% python3 -q
>>> import numpy as np
>>> from numpy import linalg as LA
>>> np.set_printoptions(precision=3, suppress=True, linewidth=160)
>>> tidy = lambda a: np.round(a, 3) + 0
>>> W0 = np.load("w.npy")
>>> print(tidy(W0))
[[ 2.242  0.126  0.06  -0.065 -0.091  0.132 -0.142  0.389  0.172 -0.053 -0.298]
 [ 0.126  1.959 -0.307  0.153  0.104  0.247 -0.123 -0.117 -0.034 -0.031  0.358]
 [ 0.06  -0.307  2.404 -0.09  -0.52   0.228  0.084 -0.104 -0.486  0.077 -0.265]
 [-0.065  0.153 -0.09   1.725 -0.854 -0.028 -0.207  0.029 -0.307  0.367  0.454]
 [-0.091  0.104 -0.52  -0.854  1.335 -0.219 -0.356 -0.186 -0.447 -0.019 -0.01 ]
 [ 0.132  0.247  0.228 -0.028 -0.219  1.952 -0.059  0.476  0.341  0.125 -0.033]
 [-0.142 -0.123  0.084 -0.207 -0.356 -0.059  2.025 -0.194 -0.411  0.078 -0.16 ]
 [ 0.389 -0.117 -0.104  0.029 -0.186  0.476 -0.194  2.097 -0.055 -0.076  0.17 ]
 [ 0.172 -0.034 -0.486 -0.307 -0.447  0.341 -0.411 -0.055  1.385 -0.049 -0.326]
 [-0.053 -0.031  0.077  0.367 -0.019  0.125  0.078 -0.076 -0.049  2.201  0.377]
 [-0.298  0.358 -0.265  0.454 -0.01  -0.033 -0.16   0.17  -0.326  0.377  1.675]]
>>> print(np.allclose(W0[:-1].T @ LA.lstsq(W0[:-1].T, W0[-1])[0], W0[-1]))
True
>>> print(np.abs(np.diag(LA.qr(W0)[1])) > 1e-9)
[ True  True  True  True  True  True  True  True  True  True False]
>>> print(tidy(W0 @ LA.pinv(W0) @ W0))
[[ 2.242  0.126  0.06  -0.065 -0.091  0.132 -0.142  0.389  0.172 -0.053 -0.298]
 [ 0.126  1.959 -0.307  0.153  0.104  0.247 -0.123 -0.117 -0.034 -0.031  0.358]
 [ 0.06  -0.307  2.404 -0.09  -0.52   0.228  0.084 -0.104 -0.486  0.077 -0.265]
 [-0.065  0.153 -0.09   1.725 -0.854 -0.028 -0.207  0.029 -0.307  0.367  0.454]
 [-0.091  0.104 -0.52  -0.854  1.335 -0.219 -0.356 -0.186 -0.447 -0.019 -0.01 ]
 [ 0.132  0.247  0.228 -0.028 -0.219  1.952 -0.059  0.476  0.341  0.125 -0.033]
 [-0.142 -0.123  0.084 -0.207 -0.356 -0.059  2.025 -0.194 -0.411  0.078 -0.16 ]
 [ 0.389 -0.117 -0.104  0.029 -0.186  0.476 -0.194  2.097 -0.055 -0.076  0.17 ]
 [ 0.172 -0.034 -0.486 -0.307 -0.447  0.341 -0.411 -0.055  1.385 -0.049 -0.326]
 [-0.053 -0.031  0.077  0.367 -0.019  0.125  0.078 -0.076 -0.049  2.201  0.377]
 [-0.298  0.358 -0.265  0.454 -0.01  -0.033 -0.16   0.17  -0.326  0.377  1.675]]
>>> print(LA.matrix_rank(W0, rtol=0.1))
10
>>> print(LA.cond(W0) > 100)
True
>>> vals, V = LA.eigh(W0)
>>> x0 = np.array([-1, 5, -4, 4, 1, -5, -4, -5, -4, 1, 3])
>>> print(tidy(np.abs(W0).sum(axis=1).max()), np.abs(vals).max())
4.626 3.0
>>> print(tidy(V * np.maximum(vals, 0) @ V.T))
[[ 2.242  0.126  0.06  -0.065 -0.091  0.132 -0.142  0.389  0.172 -0.053 -0.298]
 [ 0.126  1.959 -0.307  0.153  0.104  0.247 -0.123 -0.117 -0.034 -0.031  0.358]
 [ 0.06  -0.307  2.404 -0.09  -0.52   0.228  0.084 -0.104 -0.486  0.077 -0.265]
 [-0.065  0.153 -0.09   1.725 -0.854 -0.028 -0.207  0.029 -0.307  0.367  0.454]
 [-0.091  0.104 -0.52  -0.854  1.335 -0.219 -0.356 -0.186 -0.447 -0.019 -0.01 ]
 [ 0.132  0.247  0.228 -0.028 -0.219  1.952 -0.059  0.476  0.341  0.125 -0.033]
 [-0.142 -0.123  0.084 -0.207 -0.356 -0.059  2.025 -0.194 -0.411  0.078 -0.16 ]
 [ 0.389 -0.117 -0.104  0.029 -0.186  0.476 -0.194  2.097 -0.055 -0.076  0.17 ]
 [ 0.172 -0.034 -0.486 -0.307 -0.447  0.341 -0.411 -0.055  1.385 -0.049 -0.326]
 [-0.053 -0.031  0.077  0.367 -0.019  0.125  0.078 -0.076 -0.049  2.201  0.377]
 [-0.298  0.358 -0.265  0.454 -0.01  -0.033 -0.16   0.17  -0.326  0.377  1.675]]
>>> print(tidy(x0 @ W0 @ x0))
388.303
>>> print(tidy(V * np.abs(vals) @ V.T))
[[ 2.242  0.126  0.06  -0.065 -0.091  0.132 -0.142  0.389  0.172 -0.053 -0.298]
 [ 0.126  1.959 -0.307  0.153  0.104  0.247 -0.123 -0.117 -0.034 -0.031  0.358]
 [ 0.06  -0.307  2.404 -0.09  -0.52   0.228  0.084 -0.104 -0.486  0.077 -0.265]
 [-0.065  0.153 -0.09   1.725 -0.854 -0.028 -0.207  0.029 -0.307  0.367  0.454]
 [-0.091  0.104 -0.52  -0.854  1.335 -0.219 -0.356 -0.186 -0.447 -0.019 -0.01 ]
 [ 0.132  0.247  0.228 -0.028 -0.219  1.952 -0.059  0.476  0.341  0.125 -0.033]
 [-0.142 -0.123  0.084 -0.207 -0.356 -0.059  2.025 -0.194 -0.411  0.078 -0.16 ]
 [ 0.389 -0.117 -0.104  0.029 -0.186  0.476 -0.194  2.097 -0.055 -0.076  0.17 ]
 [ 0.172 -0.034 -0.486 -0.307 -0.447  0.341 -0.411 -0.055  1.385 -0.049 -0.326]
 [-0.053 -0.031  0.077  0.367 -0.019  0.125  0.078 -0.076 -0.049  2.201  0.377]
 [-0.298  0.358 -0.265  0.454 -0.01  -0.033 -0.16   0.17  -0.326  0.377  1.675]]
